% python3 -q
>>> import numpy as np
>>> np.set_printoptions(precision=3, suppress=True, linewidth=120)
>>> rd = lambda a: np.round(a, 3) + 0
>>> arr = np.load("block5.npy")
>>> arr
array([[-3.559, -3.456,  0.629],
       [-0.536, -4.907,  0.798],
       [ 3.727, -2.753,  1.879],
       [ 3.685, -3.338,  0.525],
       [ 1.059,  2.024,  4.448],
       [ 1.919, -3.189, -3.339],
       [-3.896, -3.122, -0.265],
       [ 2.082, -3.029, -3.389],
       [-0.372, -3.38 ,  3.666],
       [ 4.015, -1.262, -2.7  ],
       [-0.693, -4.773, -1.318],
       [-3.245, -1.914, -3.288],
       [ 0.82 , -3.92 ,  2.994],
       [-1.105, -1.829,  4.52 ],
       [ 1.56 ,  2.73 , -3.888],
       [-2.574,  3.833, -1.918],
       [ 0.398, -4.758, -1.485],
       [-3.942, -1.585, -2.636],
       [ 3.754,  0.58 ,  3.251],
       [-2.654,  3.67 ,  2.119],
       [ 4.801, -1.209,  0.697],
       [-4.766,  1.509, -0.08 ]])
>>> cen = arr - arr.mean(axis=0)
>>> left, sv, VT = np.linalg.svd(cen, full_matrices=False)
>>> np.linalg.matrix_rank(cen)
np.int64(3)
>>> rd(VT[0] * np.sign(VT[0, np.abs(VT[0]).argmax()]))
array([ 0.873, -0.435,  0.219])
>>> print(np.abs(VT[0]).argmax())
0
>>> print(rd(sv ** 2 / (sv ** 2).sum()))
[0.403 0.322 0.275]
>>> O, R = np.linalg.qr(arr)
>>> rd(O @ R)
array([[-3.559, -3.456,  0.629],
       [-0.536, -4.907,  0.798],
       [ 3.727, -2.753,  1.879],
       [ 3.685, -3.338,  0.525],
       [ 1.059,  2.024,  4.448],
       [ 1.919, -3.189, -3.339],
       [-3.896, -3.122, -0.265],
       [ 2.082, -3.029, -3.389],
       [-0.372, -3.38 ,  3.666],
       [ 4.015, -1.262, -2.7  ],
       [-0.693, -4.773, -1.318],
       [-3.245, -1.914, -3.288],
       [ 0.82 , -3.92 ,  2.994],
       [-1.105, -1.829,  4.52 ],
       [ 1.56 ,  2.73 , -3.888],
       [-2.574,  3.833, -1.918],
       [ 0.398, -4.758, -1.485],
       [-3.942, -1.585, -2.636],
       [ 3.754,  0.58 ,  3.251],
       [-2.654,  3.67 ,  2.119],
       [ 4.801, -1.209,  0.697],
       [-4.766,  1.509, -0.08 ]])
>>> rd(R)
array([[ 13.622,  -1.692,   1.055],
       [  0.   ,  14.425,   0.353],
       [  0.   ,   0.   , -12.339]])
